% ipython --no-banner

In [1]: import numpy as np

In [2]: from numpy import linalg as LA

In [3]: np.set_printoptions(precision=2, suppress=True, linewidth=140, legacy="1.25")

In [4]: E = np.array([[0.98, -0.14, -0.02, -0.14],
   ...:     [-0.14, 0.02, -0.14, -0.98],
   ...:     [-0.02, -0.14, 0.98, -0.14],
   ...:     [-0.14, -0.98, -0.14, 0.02]])

In [5]: # orthonormal columns

In [6]: x0 = np.array([0, -2, 0, 1])

In [7]: rhs = E @ x0

In [8]: coef, lr = np.zeros(4), 1 / LA.norm(E, 2) ** 2

In [9]: for i in range(3):
   ...:     coef -= lr * E.T @ (E @ coef - rhs)
   ...:     if i % 1 == 0: print(i, round(LA.norm(E @ coef - rhs), 2))
   ...: 
0 0.0
1 0.0
2 0.0

In [10]: print(coef.round(2) + 0)
[ 0. -2.  0.  1.]

In [11]: x0 = np.array([0, 0, 4, 9])

In [12]: print(np.round(LA.det(E), 2))
-1.0

In [13]: print([p for p in range(1, 25) if np.allclose(LA.matrix_power(E, p), np.eye(4))])
[2, 4, 6, 8, 10, 12, 14, 16, 18, 20, 22, 24]

In [14]: print(np.sort(np.abs(np.degrees(np.angle(LA.eigvals(E))))))
[  0.   0.   0. 180.]

In [15]: print(np.abs(LA.eigvals(E)))
[1. 1. 1. 1.]

In [16]: O, r_ = LA.qr(E)

In [17]: print(np.trace(O @ O.T))
4.0

In [18]: print(abs(r_[0, 0]), round(float(LA.norm(E[:, 0])), 2))
1.0 1.0

In [19]: print(O @ r_)
[[ 0.98 -0.14 -0.02 -0.14]
 [-0.14  0.02 -0.14 -0.98]
 [-0.02 -0.14  0.98 -0.14]
 [-0.14 -0.98 -0.14  0.02]]

In [20]: print(np.abs(np.diag(r_)))
[1. 1. 1. 1.]

In [21]: print(O.shape, r_.shape)
(4, 4) (4, 4)

In [22]: print(r_.round(2) + 0)
[[-1.  0.  0.  0.]
 [ 0. -1.  0.  0.]
 [ 0.  0. -1.  0.]
 [ 0.  0.  0. -1.]]

In [23]: M2 = np.array([[-4, 7, 2, 6, 1, 2, 8, 3],
    ...:     [1, -3, 8, 2, 8, -4, 0, -2],
    ...:     [3, -8, 0, 1, 0, -6, 9, 1],
    ...:     [8, 5, 7, -9, 1, -7, -4, -7],
    ...:     [-4, -1, 4, 8, 0, -7, -6, 6],
    ...:     [6, 8, -4, -1, 5, -3, -2, -6],
    ...:     [-7, -9, 1, -9, -3, -6, -5, 8],
    ...:     [8, -9, -6, -5, -9, -2, 4, -1]])

In [24]: J = np.triu(M2, 1)

In [25]: print(J)
[[ 0  7  2  6  1  2  8  3]
 [ 0  0  8  2  8 -4  0 -2]
 [ 0  0  0  1  0 -6  9  1]
 [ 0  0  0  0  1 -7 -4 -7]
 [ 0  0  0  0  0 -7 -6  6]
 [ 0  0  0  0  0  0 -2 -6]
 [ 0  0  0  0  0  0  0  8]
 [ 0  0  0  0  0  0  0  0]]

In [26]: r = LA.matrix_rank(J)

In [27]: print(r)
7

In [28]: N = LA.svd(J)[2][r:].T

In [29]: print([int(LA.matrix_rank(J[:, :j + 1])) for j in range(8)])
[0, 1, 2, 3, 4, 5, 6, 7]

In [30]: print(LA.matrix_rank(J.T @ J), LA.matrix_rank(J @ J.T))
7 7

In [31]: print([int(LA.matrix_rank(np.delete(J, i, axis=0))) for i in range(8)])
[6, 6, 6, 6, 6, 6, 6, 7]

In [32]: print(LA.cond(J) > 100)
True

In [33]: print(J.mean(axis=0))
[ 0.    0.88  1.25  1.12  1.25 -2.75  0.62  0.38]

In [34]: print(LA.svd(J, compute_uv=False))
[16.76 14.31 12.91  9.33  6.21  0.43  0.08  0.  ]

In [35]: print(J.sum(axis=1))
[ 29  12   5 -17  -7  -8   8   0]

In [36]: np.zeros(8, 8)
---------------------------------------------------------------------------
TypeError                                 Traceback (most recent call last)
Cell In[36], line 1
----> 1 np.zeros(8, 8)

TypeError: Cannot interpret '8' as a data type

In [37]: print(np.unravel_index(np.abs(J).argmax(), J.shape))
(2, 6)

In [38]: print(np.count_nonzero(J))
26

In [39]: print(J @ J)
[[   0    0   56   16   62  -89  -16    4]
 [   0    0    0    8    2 -118   24   66]
 [   0    0    0    0    1   -7    8  101]
 [   0    0    0    0    0   -7    8   16]
 [   0    0    0    0    0    0   14   -6]
 [   0    0    0    0    0    0    0  -16]
 [   0    0    0    0    0    0    0    0]
 [   0    0    0    0    0    0    0    0]]

In [40]: print(np.sort(np.abs(LA.eigvals(J))))
[0. 0. 0. 0. 0. 0. 0. 0.]

In [41]: print(np.trace(J))
0

In [42]: print(round(LA.det(J), 2))
0.0

In [43]: print(LA.matrix_power(J, 3))
[[   0    0    0   56   16 -882  246  722]
 [   0    0    0    0    8  -70  192  856]
 [   0    0    0    0    0   -7    8  112]
 [   0    0    0    0    0    0   14  106]
 [   0    0    0    0    0    0    0  112]
 [   0    0    0    0    0    0    0    0]
 [   0    0    0    0    0    0    0    0]
 [   0    0    0    0    0    0    0    0]]

In [44]: M = np.load("arr.npy")

In [45]: print(M)
[[ 0  3  2  0  1  1]
 [15 21  8  0  9  3]
 [23 30 11  0 13  4]
 [ 7 12  5  0  5  2]
 [ 7 12  5  0  5  2]
 [31 39 14  0 17  5]
 [15 21  8  0  9  3]
 [23 30 11  0 13  4]
 [31 39 14  0 17  5]
 [ 7 12  5  0  5  2]
 [ 0  3  2  0  1  1]
 [ 0  3  2  0  1  1]
 [23 30 11  0 13  4]
 [ 7 12  5  0  5  2]
 [23 30 11  0 13  4]
 [23 30 11  0 13  4]
 [ 0  3  2  0  1  1]
 [15 21  8  0  9  3]
 [15 21  8  0  9  3]
 [15 21  8  0  9  3]
 [ 7 12  5  0  5  2]
 [ 0  3  2  0  1  1]
 [23 30 11  0 13  4]
 [39 48 17  0 21  6]
 [15 21  8  0  9  3]
 [ 7 12  5  0  5  2]
 [31 39 14  0 17  5]
 [31 39 14  0 17  5]
 [39 48 17  0 21  6]
 [39 48 17  0 21  6]
 [23 30 11  0 13  4]
 [31 39 14  0 17  5]
 [23 30 11  0 13  4]
 [39 48 17  0 21  6]
 [39 48 17  0 21  6]
 [31 39 14  0 17  5]
 [31 39 14  0 17  5]]

In [46]: x0 = np.array([2, 8, 5, 4, -2, -4])

In [47]: print(np.einsum("ij,j->i", M, x0))
[ 28 208 299 117 117 390 208 299 390 117  28  28 299 117 299 299  28 208 208 208 117  28 299 481 208 117 390 390 481 481 299 390 299 481
 481 390 390]

In [48]: print((M * x0).sum(axis=1))
[ 28 208 299 117 117 390 208 299 390 117  28  28 299 117 299 299  28 208 208 208 117  28 299 481 208 117 390 390 481 481 299 390 299 481
 481 390 390]

In [49]: print(M @ x0)
[ 28 208 299 117 117 390 208 299 390 117  28  28 299 117 299 299  28 208 208 208 117  28 299 481 208 117 390 390 481 481 299 390 299 481
 481 390 390]

In [50]: print(LA.norm(M @ x0) <= LA.norm(M, 2) * LA.norm(x0) + 1e-9)
True

In [51]: print((M @ x0).argmax())
23

In [52]: print(np.sign((M @ x0).round(6)))
[1 1 1 1 1 1 1 1 1 1 1 1 1 1 1 1 1 1 1 1 1 1 1 1 1 1 1 1 1 1 1 1 1 1 1 1 1]

In [53]: print(M @ (2 * x0))
[ 56 416 598 234 234 780 416 598 780 234  56  56 598 234 598 598  56 416 416 416 234  56 598 962 416 234 780 780 962 962 598 780 598 962
 962 780 780]

In [54]: r = LA.matrix_rank(M)

In [55]: print(r)
3

In [56]: N = LA.svd(M)[2][r:].T

In [57]: print([int(LA.matrix_rank(M[:i])) for i in range(1, len(M) + 1)])
[1, 2, 3, 3, 3, 3, 3, 3, 3, 3, 3, 3, 3, 3, 3, 3, 3, 3, 3, 3, 3, 3, 3, 3, 3, 3, 3, 3, 3, 3, 3, 3, 3, 3, 3, 3, 3]

In [58]: print([int(LA.matrix_rank(M[:, :j + 1])) for j in range(6)])
[1, 2, 3, 3, 3, 3]

In [59]: U, sv, vt = LA.svd(M, full_matrices=False)

In [60]: print(np.round(U.T @ M @ vt.T, 2) + 0)
[[253.33   0.     0.     0.     0.     0.  ]
 [  0.     8.93   0.     0.     0.     0.  ]
 [  0.     0.     0.54   0.     0.     0.  ]
 [  0.     0.     0.     0.     0.     0.  ]
 [  0.     0.     0.     0.     0.     0.  ]
 [  0.     0.     0.     0.     0.     0.  ]]

In [61]: print(np.round(np.sqrt((sv ** 2).sum()), 2), np.round(LA.norm(M), 2))
253.49 253.49

In [62]: print(np.abs(U[:, 0]).round(6).argmax())
23

In [63]: print(np.round(vt @ vt.T, 2) + 0)
[[1. 0. 0. 0. 0. 0.]
 [0. 1. 0. 0. 0. 0.]
 [0. 0. 1. 0. 0. 0.]
 [0. 0. 0. 1. 0. 0.]
 [0. 0. 0. 0. 1. 0.]
 [0. 0. 0. 0. 0. 1.]]

In [64]: W0 = np.load("sample14.npy")

In [65]: print(W0)
[[-1.89  2.38  0.57  1.6  -0.92 -3.05  1.65]
 [ 1.22 -0.18  0.95 -3.27 -3.06  0.   -1.58]
 [-2.46 -0.17  3.46 -2.35 -1.13  0.33 -0.04]
 [-1.01 -0.63 -1.24 -1.02 -3.46 -2.51 -1.66]
 [ 2.51 -2.24 -1.51  2.51  2.15  0.39  0.6 ]
 [ 2.57 -0.68 -1.28  3.78 -0.05 -1.24  0.69]
 [-2.27  0.81  0.38  3.31  1.87 -1.7   1.3 ]
 [ 1.99  2.33 -1.65  1.26  0.43 -3.33  0.14]
 [-1.06 -2.11 -1.89 -0.24 -3.05  0.19  2.54]
 [-0.38 -0.4  -4.23 -0.85  0.59  2.34  0.49]
 [-3.49 -1.41  0.47 -1.47 -1.63  2.28  0.79]
 [-0.86 -0.93 -1.12  3.   -1.85 -2.9  -1.15]
 [ 0.61  1.13  1.74  0.48  3.04  2.97 -1.43]
 [-1.06 -2.18  3.73  0.22  1.15 -1.91  0.43]
 [-0.84 -2.51  0.71  0.45 -3.49 -2.06  0.93]
 [-2.85  2.6  -0.96  0.7   0.08 -2.94  0.2 ]
 [-0.74  0.85  2.89 -0.62  3.06 -2.03  1.24]
 [-2.69  2.11  1.62 -1.2  -1.66  0.41 -2.51]
 [-0.82 -1.92  0.69  4.34  0.56  0.66 -0.74]
 [ 2.1  -0.44 -2.55 -2.25 -1.05  1.38 -2.42]
 [-1.4  -1.05 -0.66 -2.54 -3.62  1.4  -0.1 ]
 [-1.95 -3.44  2.46  0.98 -0.97  0.1  -1.19]
 [-3.09 -1.72 -1.89  0.28  1.08  2.77 -0.2 ]
 [ 0.75 -0.32  0.83 -2.03  1.43  3.92 -1.46]
 [-1.7  -0.36  2.13  2.03  2.96  1.07  1.85]
 [ 2.65  0.83 -2.74 -0.07 -1.66 -0.52  2.59]
 [ 2.04 -1.07 -2.19  0.15 -3.45  1.11  1.31]
 [ 1.56  1.25  3.    3.26  0.86  0.77  0.22]
 [-0.85 -0.6  -1.83 -4.03 -0.35 -1.99 -0.53]
 [-1.43 -2.78 -2.14 -2.73  0.97  1.01 -1.1 ]
 [ 1.79  1.37 -0.13 -2.17 -2.83 -0.92  2.52]
 [-1.12 -2.83  1.8   0.99 -0.94  3.19  0.71]
 [-0.21 -2.09 -0.09  0.09  0.18  1.81 -4.15]
 [ 0.39 -0.37 -0.86 -0.69  1.47 -1.84  4.24]]

In [66]: print(np.kron(np.eye(2, dtype=int), E))
[[ 0.98 -0.14 -0.02 -0.14  0.   -0.   -0.   -0.  ]
 [-0.14  0.02 -0.14 -0.98 -0.    0.   -0.   -0.  ]
 [-0.02 -0.14  0.98 -0.14 -0.   -0.    0.   -0.  ]
 [-0.14 -0.98 -0.14  0.02 -0.   -0.   -0.    0.  ]
 [ 0.   -0.   -0.   -0.    0.98 -0.14 -0.02 -0.14]
 [-0.    0.   -0.   -0.   -0.14  0.02 -0.14 -0.98]
 [-0.   -0.    0.   -0.   -0.02 -0.14  0.98 -0.14]
 [-0.   -0.   -0.    0.   -0.14 -0.98 -0.14  0.02]]

In [67]: print(np.einsum("ii->", E))
2.0

In [68]: print(round(float(LA.det(E[::-1])), 2))
-1.0

In [69]: print(LA.eigvals(E))
[ 1. -1.  1.  1.]

In [70]: print(round(LA.eigvals(E).sum().real, 2))
2.0

In [71]: Xs = W0 - W0.mean(axis=0)

In [72]: evecs = LA.svd(Xs)[2][:6]

In [73]: M2 = Xs - Xs @ evecs.T @ evecs

In [74]: print(np.diag(evecs.T @ evecs))
[0.94 0.57 0.99 0.9  0.87 0.74 0.99]

In [75]: print(M2.std(axis=0))
[0.3  0.77 0.1  0.37 0.43 0.6  0.12]

In [76]: print((Xs @ evecs.T).std(axis=0))
[2.48 2.32 2.02 1.71 1.52 1.46]

In [77]: x0 = np.array([4, -3, 7, 5, -2, -7, 5])

In [78]: rhs = W0 @ x0

In [79]: print(LA.solve(W0.T @ W0, W0.T @ rhs))
[ 4. -3.  7.  5. -2. -7.  5.]

In [80]: try:
    ...:     LA.solve(W0, rhs)
    ...: except LA.LinAlgError as e:
    ...:     print(e)
    ...: 
Last 2 dimensions of the array must be square

In [81]: rng = np.random.default_rng(18)

In [82]: rhs = rhs + 0.1 * rng.normal(size=34)

In [83]: print(rhs)
[ 28.69  -6.17   2.96   0.15  14.91  34.58  22.32  18.93   5.29 -49.01 -22.63  24.87 -20.34  42.7   37.55  -0.95  26.02 -23.9   19.57
 -39.   -22.83  19.93 -41.66 -37.97  15.2    8.48   2.47  33.85 -22.65 -40.45  15.97   4.67 -28.55  24.43]

In [84]: coef, *_ = LA.lstsq(W0, rhs)

In [85]: print(coef)
[ 4.01 -3.01  6.99  5.01 -1.99 -7.    5.01]

In [86]: print(np.round(W0.T @ (rhs - W0 @ coef), 2) + 0)
[0. 0. 0. 0. 0. 0. 0.]

In [87]: A = np.array([[-2, 3, -2, 2],
    ...:     [-2, -2, 1, 1],
    ...:     [-2, 3, 1, 2],
    ...:     [-2, -2, 1, 1],
    ...:     [3, 3, 1, 3]])

In [88]: M2 = A + rng.integers(-2, 3, (5, 3)) @ rng.integers(-2, 3, (3, 4))

In [89]: print(M2)
[[-6  9 -6  7]
 [-3 -3 -2 -2]
 [-4  9 -1  9]
 [ 5 -5  2  2]
 [ 7  3 -3  5]]

In [90]: print(M2 - A)
[[-4  6 -4  5]
 [-1 -1 -3 -3]
 [-2  6 -2  7]
 [ 7 -3  1  1]
 [ 4  0 -4  2]]

In [91]: O, r_ = LA.qr(M2)

In [92]: print(O.shape, r_.shape)
(5, 4) (4, 4)

In [93]: print(np.abs(np.diag(r_)))
[11.62 12.31  5.07  5.63]

In [94]: hat = A @ LA.solve(A.T @ A, A.T)

In [95]: print(np.allclose(hat @ hat, hat))
True

In [96]: print(np.round(LA.eigvalsh(hat), 2) + 0)
[0. 1. 1. 1. 1.]

In [97]: print(np.diag(hat))
[1.  0.5 1.  0.5 1. ]

In [98]: print(np.trace(hat))
4.0
